$ python3 -q
>>> import numpy as np
>>> np.set_printoptions(precision=3, suppress=True, linewidth=120, sign=" ")
>>> arr = np.loadtxt("block3.csv", delimiter=",")
>>> arr
array([[-11.,   9.,  -6.],
       [ -6.,   4.,  -6.],
       [ -3.,   3.,  -8.]])
>>> O = arr.astype(float).copy()
>>> for j in range(3):
...     O[:, j] -= O[:, :j] @ (O[:, :j].T @ O[:, j])
...     O[:, j] /= np.linalg.norm(O[:, j])
... 
>>> np.round(O.T @ O, 3) + 0
array([[ 1.,  0.,  0.],
       [ 0.,  1.,  0.],
       [ 0.,  0.,  1.]])
>>> np.round(O.T @ arr, 3) + 0
array([[ 12.884, -10.245,   9.779],
       [  0.   ,   1.018,  -1.775],
       [  0.   ,   0.   ,   6.1  ]])
>>> O, Rm = np.linalg.qr(arr)
>>> np.abs(np.diag(Rm))
array([ 12.884,   1.018,   6.1  ])
>>> np.round(np.trace(O @ O.T), 3)
np.float64(3.0)
>>> O.shape, Rm.shape
((3, 3), (3, 3))
>>> out = np.array([[3, 3], [0, 3], [-1, 1]])
>>> np.einsum("ik,kj->ji", arr, out)
array([[-27., -12.,  -1.],
       [-12., -12.,  -8.]])
>>> gram = arr.T @ arr
>>> np.diag(gram)
array([ 166.,  106.,  136.])
>>> np.linalg.eigvalsh(gram)[::-1]
array([ 379.354,   28.045,    0.602])
>>> np.trace(gram), (arr ** 2).sum()
(np.float64(408.0), np.float64(408.0))
>>> np.allclose(gram, gram.T)
True
>>> np.linalg.svd(arr, compute_uv=False) ** 2
array([ 379.354,   28.045,    0.602])
>>> gram
array([[ 166., -132.,  126.],
       [-132.,  106., -102.],
       [ 126., -102.,  136.]])
>>> out = np.array([[-3, 2, 0, 0], [-3, -2, 2, 3], [1, 1, 0, 2], [0, -1, -3, -2]])
>>> out[-1] = out[0]
>>> K = out + 0.1 * np.eye(4)
>>> K
array([[-2.9,  2. ,  0. ,  0. ],
       [-3. , -1.9,  2. ,  3. ],
       [ 1. ,  1. ,  0.1,  2. ],
       [-3. ,  2. ,  0. ,  0.1]])
>>> x0 = np.array([6, 1, 5, 6])
>>> rhs = K @ x0
>>> rhs
array([-15.4,   8.1,  19.5, -15.4])
>>> np.linalg.solve(K, rhs)
array([ 6.,  1.,  5.,  6.])
>>> out = np.array([[-2, 0], [-2, 0], [2, -1], [-2, 0]])
>>> print(np.einsum("ik,kj->ji", K, out))
[[ 1.8  7.8 -7.8  1.8]
 [ 0.  -2.  -0.1  0. ]]
>>> np.einsum("ij,ij->i", K, K)
array([ 12.41,  25.61,   6.01,  13.01])
>>> print(np.linalg.matrix_rank(K @ out))
2
>>> K @ out
array([[ 1.8,  0. ],
       [ 7.8, -2. ],
       [-7.8, -0.1],
       [ 1.8,  0. ]])
>>> W0 = np.array([[3, 3, 3, -1], [2, 0, -3, -3], [2, -3, 0, 3]])
>>> W0[-1] = W0[0] + -2 * W0[1]
>>> W0
array([[ 3,  3,  3, -1],
       [ 2,  0, -3, -3],
       [-1,  3,  9,  5]])
>>> Uu, s, VT = np.linalg.svd(W0)
>>> s.round(3) + 0
array([ 11.811,   5.147,   0.   ])
>>> np.argmax(s[:-1] / (s[1:] + 1e-6)) + 1
np.int64(2)
>>> out = Uu[:, :2] @ np.diag(s[:2]) @ VT[:2]
>>> round(np.linalg.norm(W0 - out, 2), 3), round(float(s[2]), 3)
(np.float64(0.0), 0.0)
>>> np.round(np.abs(W0 - out).max(), 3)
np.float64(0.0)
>>> np.unique(W0.round(6), axis=0).shape
(3, 4)
>>> Uu, s, VT = np.linalg.svd(W0)
>>> V = VT[:(s > 1e-8).sum()]
>>> rng = np.random.default_rng(0)
>>> x0 = W0[2] + -2 * W0[1] + rng.integers(2) * np.eye(4)[0]
>>> x0
array([-4.,  3., 15., 11.])
>>> np.diag(V.T @ V)
array([ 0.503,  0.321,  0.731,  0.445])
>>> print(V.T @ V)
[[ 0.503  0.321  0.049 -0.38 ]
 [ 0.321  0.321  0.321 -0.107]
 [ 0.049  0.321  0.731  0.302]
 [-0.38  -0.107  0.302  0.445]]
>>> np.linalg.matrix_rank(np.vstack([W0, x0]))
np.int64(3)
>>> r = np.linalg.matrix_rank(W0)
>>> r
np.int64(2)
>>> N = np.linalg.svd(W0)[2][r:].T
>>> np.round(W0 @ N, 3) + 0
array([[ 0.,  0.],
       [ 0.,  0.],
       [ 0.,  0.]])
>>> [int(np.linalg.matrix_rank(W0[:, :j + 1])) for j in range(4)]
[1, 2, 2, 2]
>>> N @ N.T
array([[ 0.497, -0.321, -0.049,  0.38 ],
       [-0.321,  0.679, -0.321,  0.107],
       [-0.049, -0.321,  0.269, -0.302],
       [ 0.38 ,  0.107, -0.302,  0.555]])
>>> out = np.array([[-5, 1]])
>>> F = out.T @ out
>>> F
array([[25, -5],
       [-5,  1]])
>>> w, V = np.linalg.eigh(F)
>>> w
array([  0.,  26.])
>>> np.abs(V[:, -1])
array([ 0.981,  0.196])
>>> np.round(V.T @ F @ V, 3) + 0
array([[  0.,   0.],
       [  0.,  26.]])
>>> w.sum(), np.trace(F)
(np.float64(26.0), np.int64(26))
>>> V @ np.diag(w) @ V.T
array([[25., -5.],
       [-5.,  1.]])
>>> np.linalg.eigvalsh(F + -3 * np.eye(2))
array([-3., 23.])
>>> np.round(np.linalg.eigvalsh(F @ F), 3) + 0
array([   0.,  676.])
>>> r = np.linalg.matrix_rank(F)
>>> r
np.int64(1)
>>> N = np.linalg.svd(F)[2][r:].T
>>> N @ N.T
array([[ 0.038,  0.192],
       [ 0.192,  0.962]])
>>> N[:, 0] / N[np.abs(N[:, 0]).round(6).argmax(), 0]
array([ 0.2,  1. ])
>>> [int(np.linalg.matrix_rank(F[:i])) for i in range(1, len(F) + 1)]
[1, 1]
>>> def softmax(z):
...     e = np.exp(z - z.max(axis=-1, keepdims=True))
...     return e / e.sum(axis=-1, keepdims=True)
... 
>>> softmax(F).sum(axis=1)
array([ 1.,  1.])
>>> print(softmax(F[1]))
[ 0.002  0.998]
>>> scores = F @ F.T / np.sqrt(2)
>>> softmax(scores).round(6).argmax(axis=1)
array([ 0,  1])
>>> softmax(scores)[1] @ F
array([-5.,  1.])
>>> [round(float(x), 3) for x in np.linalg.svd(F, compute_uv=False)[:3]]
[26.0, 0.0]
>>> np.argsort(-np.linalg.norm(F, axis=0).round(6), kind="stable")[:3]
array([ 0,  1])
>>> np.linalg.matrix_rank(F, rtol=0.1)
np.int64(1)
>>> feats = np.load("arr.npy")
>>> print(feats)
[[ 1.     0.7    0.49   0.343  0.24 ]
 [ 0.7    1.     0.7    0.49   0.343]
 [ 0.49   0.7    1.     0.7    0.49 ]
 [ 0.343  0.49   0.7    1.     0.7  ]
 [ 0.24   0.343  0.49   0.7    1.   ]]
>>> [round(float(x), 3) for x in np.linalg.svd(K, compute_uv=False)[:3]]
[5.733, 4.29, 2.4]
>>> round(np.linalg.norm(K, 2) / np.linalg.norm(K), 3)
np.float64(0.759)
>>> round(np.log10(np.linalg.cond(K)))
2
>>> out = W0 / np.sqrt((W0 ** 2).mean(axis=1, keepdims=True))
>>> print(np.linalg.matrix_rank(W0 - W0.mean(axis=1, keepdims=True)))
2
>>> np.linalg.matrix_rank(out) == np.linalg.matrix_rank(W0)
np.True_
>>> print(W0 - W0.mean(axis=1, keepdims=True))
[[ 1.  1.  1. -3.]
 [ 3.  1. -2. -2.]
 [-5. -1.  5.  1.]]
>>> print(np.linalg.norm(out, axis=1))
[ 2.  2.  2.]
>>> M = np.load("test14.npy")
>>> M
array([[-0.504, -0.613,  0.412, -0.388, -0.223],
       [ 0.441, -0.601, -0.41 , -0.304,  0.429],
       [-0.189, -0.205, -0.701,  0.188, -0.629],
       [-0.189,  0.47 , -0.298, -0.809, -0.005],
       [-0.693, -0.009, -0.288,  0.259,  0.608]])
>>> x0 = np.array([0, 4, 2, 0, 9])
>>> h = np.maximum(M @ x0, 0)
>>> np.flatnonzero(h > 1e-9)
array([ 1,  3,  4])
>>> np.tanh(M @ x0)
array([-0.999,  0.561, -1.   ,  0.844,  1.   ])
>>> np.maximum(M @ (3 * x0), 0)
array([  0.   ,   1.904,   0.   ,   3.7  ,  14.592])
>>> x0 = np.array([1, 1, 0, 2, -1])
>>> (M @ x0).argmax()
np.int64(2)
>>> print(M @ np.ones(5))
[-1.317 -0.445 -1.536 -0.832 -0.122]
>>> np.linalg.norm(M @ x0) <= np.linalg.norm(M, 2) * np.linalg.norm(x0) + 1e-9
np.True_
>>> M @ x0
array([-1.671, -1.196,  0.611, -1.332, -0.793])
>>> np.linalg.svd(M, compute_uv=False)
array([ 1.,  1.,  1.,  1.,  1.])
>>> print(np.round(M @ M.T, 3) + 0)
[[ 1.  0.  0.  0.  0.]
 [ 0.  1.  0.  0.  0.]
 [ 0.  0.  1.  0.  0.]
 [ 0.  0.  0.  1.  0.]
 [ 0.  0.  0.  0.  1.]]
>>> np.round(M.T @ M, 3) + 0
array([[ 1.,  0.,  0.,  0.,  0.],
       [ 0.,  1.,  0.,  0.,  0.],
       [ 0.,  0.,  1.,  0.,  0.],
       [ 0.,  0.,  0.,  1.,  0.],
       [ 0.,  0.,  0.,  0.,  1.]])
>>> np.linalg.norm(M, axis=0)
array([ 1.,  1.,  1.,  1.,  1.])
>>> print(round(float(M[:, 0] @ M[:, 2]), 3))
0.0
>>> np.linalg.pinv(M)
array([[-0.504,  0.441, -0.189, -0.189, -0.693],
       [-0.613, -0.601, -0.205,  0.47 , -0.009],
       [ 0.412, -0.41 , -0.701, -0.298, -0.288],
       [-0.388, -0.304,  0.188, -0.809,  0.259],
       [-0.223,  0.429, -0.629, -0.005,  0.608]])
>>> O, V = np.linalg.qr(M[:, :4])[0], np.linalg.qr(M[:, 4:])[0]
>>> s = np.linalg.svd(O.T @ V, compute_uv=False)
>>> print((s > 0.9).sum())
0
>>> np.degrees(np.arccos(s.clip(0, 1)))
array([ 90.])
>>> r0 = np.array([1, 1, -2, 0, -1])
>>> out = M + np.outer(r0, np.eye(5)[4])
>>> round(np.linalg.det(out) / np.linalg.det(M), 3), np.round(1 + np.linalg.solve(M, r0)[4], 3)
(np.float64(1.856), np.float64(1.856))
>>> np.linalg.matrix_rank(np.linalg.inv(out) - np.linalg.inv(M), tol=1e-8)
np.int64(1)
>>> m1 = np.load("layer1.npy")
>>> m1
array([[-2.,  0.,  0.,  0., -3.],
       [ 0., -2.,  0.,  0.,  0.],
       [ 0.,  0., -2., -3.,  0.],
       [ 0.,  0., -3., -2.,  0.],
       [-3.,  0.,  0.,  0., -2.]])
>>> x0 = np.array([-3, -3, -3, -4, 3])
>>> rhs = m1 @ x0
>>> rhs
array([-3.,  6., 18., 17.,  3.])
>>> np.linalg.solve(m1, -1 * rhs)
array([ 3.,  3.,  3.,  4., -3.])
